>>> import numpy as np
>>> import numpy.linalg as la
>>> np.set_printoptions(precision=3, suppress=True, linewidth=160, floatmode="fixed")
>>> def tidy(a):
...     return np.round(a, 3) + 0
... 
>>> E = np.load("a.npy")
>>> E
array([[-2.300,  2.400,  0.600, -0.700],
       [-0.600, -1.800,  1.500, -0.600],
       [-1.200, -1.200,  0.600, -0.400]])
>>> U, sig, Vt = la.svd(E, full_matrices=False)
>>> np.allclose(U * sig @ Vt, E)
True
>>> tidy(sig / sig[0])
array([1.000, 0.841, 0.176])
>>> tidy(U.T @ E @ Vt.T)
array([[3.517, 0.000, 0.000],
       [0.000, 2.959, 0.000],
       [0.000, 0.000, 0.620]])
>>> np.abs(U[:, 0]).round(6).argmax()
np.int64(0)
>>> r0 = np.array([0, 0, 3])
>>> np.polyval(r0, E[1])
array([3.000, 3.000, 3.000, 3.000])
>>> tidy(np.correlate(E[1], E[0], "full"))
array([ 0.420,  0.900, -3.570, -1.620,  7.380, -4.890,  1.380])
>>> other = np.array([[2, 0], [1, 2], [1, 0], [2, 1]])
>>> tidy(np.einsum("ij,ij->i", E, E))
array([11.900,  6.210,  3.400])
>>> tidy(np.einsum("ij->j", E))
array([-4.100, -0.600,  2.700, -1.700])
>>> np.vstack([E, other.T]).shape
(5, 4)
>>> tidy(E @ other)
array([[-3.000,  4.100],
       [-2.700, -4.200],
       [-3.800, -2.800]])
>>> J = np.load("data.npy")
>>> J
array([[ 1,  1, -1, -1,  1,  1, -1, -1],
       [ 1,  1, -1, -1, -1, -1,  1,  1],
       [ 1, -1,  1, -1,  1, -1,  1, -1]])
>>> U, sig = la.svd(J)
Traceback (most recent call last):
  File "<python-input-21>", line 1, in <module>
    U, sig = la.svd(J)
    ^^^^^^
ValueError: too many values to unpack (expected 2)
>>> U, sig, Vt = la.svd(J, full_matrices=False)
>>> tidy(U.T @ U)
array([[1.000, 0.000, 0.000],
       [0.000, 1.000, 0.000],
       [0.000, 0.000, 1.000]])
>>> tidy(sig)
array([2.828, 2.828, 2.828])
>>> tidy(np.cumsum(sig ** 2) / np.sum(sig ** 2))
array([0.333, 0.667, 1.000])
>>> tidy(Vt @ Vt.T)
array([[1.000, 0.000, 0.000],
       [0.000, 1.000, 0.000],
       [0.000, 0.000, 1.000]])
>>> tidy(sig / sig[0])
array([1.000, 1.000, 1.000])
>>> other = J / np.sqrt((J ** 2).mean(axis=1, keepdims=True))
>>> la.matrix_rank(J - J.mean(axis=1, keepdims=True))
np.int64(3)
>>> r0, v = J[1], J[0]
>>> r0 @ r0
np.int64(8)
>>> pr = (r0 @ v) / (r0 @ r0) * r0
>>> (v - pr) @ r0
np.float64(0.0)
>>> tidy(la.norm(r0 + v) ** 2 + la.norm(r0 - v) ** 2)
np.float64(32.0)
>>> rng = np.random.default_rng(64737)
>>> other = J + rng.integers(-2, 3, (3, 1)) @ rng.integers(-2, 3, (1, 8))
>>> other
array([[-1, -1, -3, -1,  5,  1, -3, -5],
       [ 1,  1, -1, -1, -1, -1,  1,  1],
       [ 3,  1,  3, -1, -3, -1,  3,  3]])
>>> other - J
array([[-2, -2, -2,  0,  4,  0, -2, -4],
       [ 0,  0,  0,  0,  0,  0,  0,  0],
       [ 2,  2,  2,  0, -4,  0,  2,  4]])
>>> tidy(la.svd(other - J, compute_uv=False))
array([9.798, 0.000, 0.000])
>>> r0, v = other[1], other[0]
>>> r0 @ r0
np.int64(8)
>>> r0 @ v
np.int64(-12)
>>> pr = (r0 @ v) / (r0 @ r0) * r0
>>> np.outer(r0, v)
array([[-1, -1, -3, -1,  5,  1, -3, -5],
       [-1, -1, -3, -1,  5,  1, -3, -5],
       [ 1,  1,  3,  1, -5, -1,  3,  5],
       [ 1,  1,  3,  1, -5, -1,  3,  5],
       [ 1,  1,  3,  1, -5, -1,  3,  5],
       [ 1,  1,  3,  1, -5, -1,  3,  5],
       [-1, -1, -3, -1,  5,  1, -3, -5],
       [-1, -1, -3, -1,  5,  1, -3, -5]])
>>> la.matrix_rank(np.outer(r0, v))
np.int64(1)
>>> mat = np.load("w.npy")
>>> mat
array([[7, 0, 0, 6],
       [0, 8, 3, 9],
       [0, 0, 0, 7],
       [0, 0, 0, 8]])
>>> la.matrix_power(mat - np.diag(np.diag(mat)), 4)
array([[0, 0, 0, 0],
       [0, 0, 0, 0],
       [0, 0, 0, 0],
       [0, 0, 0, 0]])
>>> mat @ mat
array([[ 49,   0,   0,  90],
       [  0,  64,  24, 165],
       [  0,   0,   0,  56],
       [  0,   0,   0,  64]])
>>> U, sig, Vt = la.svd(mat)
>>> evecs = Vt[:(sig > 1e-8).sum()]
>>> vec = mat[1] + 4 * mat[3] + rng.integers(2) * np.eye(4)[1]
>>> vec
array([ 0.000,  9.000,  3.000, 41.000])
>>> tidy(la.norm(vec - evecs.T @ evecs @ vec))
np.float64(0.351)
>>> tidy(evecs.T @ evecs)
array([[1.000, 0.000, 0.000, 0.000],
       [0.000, 0.877, 0.329, 0.000],
       [0.000, 0.329, 0.123, 0.000],
       [0.000, 0.000, 0.000, 1.000]])
>>> la.matrix_rank(np.vstack([mat, vec]))
np.int64(4)
>>> tidy(la.det(mat))
np.float64(0.0)
>>> mat @ mat
array([[ 49,   0,   0,  90],
       [  0,  64,  24, 165],
       [  0,   0,   0,  56],
       [  0,   0,   0,  64]])
>>> np.trace(mat)
np.int64(23)
>>> mat.inv()
Traceback (most recent call last):
  File "<python-input-60>", line 1, in <module>
    mat.inv()
    ^^^^^^^
AttributeError: 'numpy.ndarray' object has no attribute 'inv'
>>> np.allclose(mat, mat.T)
False
>>> tidy(np.abs(la.eigvals(mat)).max())
np.float64(8.0)
>>> np.allclose(mat @ mat.T, mat.T @ mat)
False
>>> tidy(mat @ la.pinv(mat) @ mat)
array([[7.000, 0.000, 0.000, 6.000],
       [0.000, 8.000, 3.000, 9.000],
       [0.000, 0.000, 0.000, 7.000],
       [0.000, 0.000, 0.000, 8.000]])
>>> np.abs(np.diag(la.qr(mat)[1])) > 1e-9
array([ True,  True, False,  True])
>>> np.argsort(-la.norm(mat, axis=0).round(6), kind="stable")[:3]
array([3, 1, 0])
>>> [round(float(x), 3) for x in la.svd(mat, compute_uv=False)[:3]]
[16.38, 7.581, 5.12]
>>> data = np.loadtxt("dump.csv", delimiter=",")
>>> data
array([[-1.000, -0.100, -0.300],
       [ 0.200,  0.300,  1.400],
       [-2.100,  0.600, -1.400],
       [ 0.600, -0.300, -1.000]])
>>> vec = np.array([1, 9, 6])
>>> rhs = data @ vec
>>> coef, lr = np.zeros(3), 1 / la.norm(data, 2) ** 2
>>> for i in range(8):
...     coef -= lr * data.T @ (data @ coef - rhs)
...     if i % 2 == 0: print(i, round(la.norm(data @ coef - rhs), 3))
... 
0 8.156
2 4.58
4 3.277
6 2.843
>>> tidy(coef)
array([-0.805,  2.610,  6.846])
>>> other = np.c_[data[:, :1] @ np.array([[0]]), np.array([3, 4, 8, 4])]
>>> other
array([[0.000, 3.000],
       [0.000, 4.000],
       [0.000, 8.000],
       [0.000, 4.000]])
>>> la.matrix_rank(other)
np.int64(1)
>>> tidy(la.lstsq(data, other[:, 0])[0])
array([0.000, 0.000, 0.000])
>>> other = data + rng.integers(-2, 3, (4, 2)) @ rng.integers(-2, 3, (2, 3))
>>> other
array([[-1.000,  1.900, -2.300],
       [-2.800,  1.300, -2.600],
       [-4.100,  2.600, -5.400],
       [-1.400, -0.300, -3.000]])
>>> tidy(other - data)
array([[ 0.000,  2.000, -2.000],
       [-3.000,  1.000, -4.000],
       [-2.000,  2.000, -4.000],
       [-2.000,  0.000, -2.000]])
>>> q, evecs = la.qr(other[:, :2])[0], la.qr(other[:, 2:])[0]
>>> sig = la.svd(q.T @ evecs, compute_uv=False)
>>> (sig > 0.9).sum()
np.int64(1)
>>> tidy(la.norm(q @ q.T - evecs @ evecs.T, 2))
np.float64(1.0)
>>> W1 = np.array([[4, 2, 3, 5, 3, 0],
...     [5, 5, 3, 3, 5, 1],
...     [9, 6, 9, 9, 6, 1],
...     [8, 9, 7, 9, 3, 2],
...     [8, 7, 5, 1, 7, 6],
...     [4, 3, 1, 5, 9, 8],
...     [5, 8, 5, 5, 2, 5],
...     [8, 9, 2, 8, 9, 9]])
>>> coef = np.array([0, -1, -2, 2, -2, -2])
>>> act = np.maximum(J @ W1 + coef, 0)
>>> act
array([[0, 0, 0, 0, 2, 0],
       [0, 0, 0, 0, 0, 0],
       [1, 0, 7, 0, 0, 0]])
>>> la.matrix_rank(act)
np.int64(2)
>>> Z = np.array([[0, 0, 2], [-2, 0, 2], [2, -1, 2], [-2, 2, 0], [1, 2, 0], [0, -1, 2]])
>>> act @ Z
array([[ 2,  4,  0],
       [ 0,  0,  0],
       [14, -7, 16]])
>>> (act @ Z).round(6).argmax(axis=1)
array([1, 0, 2])
>>> W0 = np.load("test4.npy")
>>> W0
array([[-0.980,  0.000,  3.000],
       [-1.000, -0.980, -1.000],
       [-1.000,  0.000,  3.020]])
>>> q, Rm = la.qr(W0)
>>> tidy(q)
array([[-0.570,  0.407, -0.714],
       [-0.581, -0.814,  0.000],
       [-0.581,  0.415,  0.700]])
>>> tidy(np.abs(np.diag(Rm)))
array([1.721, 0.797, 0.029])
>>> tidy(np.trace(q @ q.T))
np.float64(3.0)
>>> tidy(q @ Rm)
array([[-0.980,  0.000,  3.000],
       [-1.000, -0.980, -1.000],
       [-1.000,  0.000,  3.020]])
>>> q.shape, Rm.shape
((3, 3), (3, 3))
>>> tidy(Rm)
array([[ 1.721,  0.570, -2.883],
       [ 0.000,  0.797,  3.288],
       [ 0.000,  0.000, -0.029]])
>>> np.allclose(Rm.T @ Rm, W0.T @ W0)
True
>>> def softmax(z):
...     e = np.exp(z - z.max(axis=-1, keepdims=True))
...     return e / e.sum(axis=-1, keepdims=True)
... 
>>> tidy(softmax(J).sum(axis=1))
array([1.000, 1.000, 1.000])
>>> tidy(softmax(J[1]))
array([0.220, 0.220, 0.030, 0.030, 0.030, 0.030, 0.220, 0.220])
>>> scores = J @ J.T / np.sqrt(8)
>>> softmax(scores).round(6).argmax(axis=1)
array([0, 1, 2])
>>> tidy(softmax(scores)[1] @ J)
array([ 1.000,  0.894, -0.894, -1.000, -0.789, -0.894,  0.894,  0.789])
